$ ipython --no-banner

In [1]: import numpy as np

In [2]: np.set_printoptions(precision=3, suppress=True, linewidth=200)

In [3]: tidy = lambda a: np.round(a, 3) + 0

In [4]: M = -1 * np.eye(3) + np.eye(3, k=1)

In [5]: M
Out[5]: 
array([[-1.,  1.,  0.],
       [ 0., -1.,  1.],
       [ 0.,  0., -1.]])

In [6]: rng = np.random.default_rng(7859)

In [7]: lab = rng.permutation(3)

In [8]: lab
Out[8]: array([2, 0, 1])

In [9]: out = M[lab][:, lab]

In [10]: np.allclose(out, M)
Out[10]: False

In [11]: tidy(np.sort(np.abs(np.linalg.eigvals(out))))
Out[11]: array([1., 1., 1.])

In [12]: np.trace(out)
Out[12]: np.float64(-3.0)

In [13]: K = np.load("layer13.npy")

In [14]: K
Out[14]: 
array([[ 0,  0,  0,  0, -5,  0,  0,  0,  0],
       [-9,  0,  0,  0,  0,  0,  0,  0,  0],
       [-8,  0, -5,  0,  0,  0, -7,  5,  0],
       [ 0,  0,  0,  0,  0,  0,  0,  0,  0],
       [ 0,  0, -1, -9, -4,  0,  0,  0,  0],
       [ 0,  3, -9,  0, -6,  2, -8,  0,  0],
       [-8, -2,  0,  0, -1,  0,  0,  1, -8],
       [ 5,  0,  0, -8,  0, -9,  0,  0,  0],
       [ 0,  7,  0,  0, -5, -5,  0,  4,  0]])

In [15]: left, sv, Vt = np.linalg.svd(K)

In [16]: evecs = Vt[:(sv > 1e-8).sum()]

In [17]: vec = K[0] + -3 * K[3] + rng.integers(2) * np.eye(9)[3]

In [18]: vec
Out[18]: array([ 0.,  0.,  0.,  1., -5.,  0.,  0.,  0.,  0.])

In [19]: tidy(np.diag(evecs.T @ evecs))
Out[19]: array([1.   , 0.962, 0.556, 0.995, 1.   , 0.996, 0.564, 0.933, 0.993])

In [20]: tidy(np.linalg.norm(vec - evecs.T @ evecs @ vec))
Out[20]: np.float64(0.074)

In [21]: np.allclose(evecs.T @ evecs @ vec, vec)
Out[21]: False
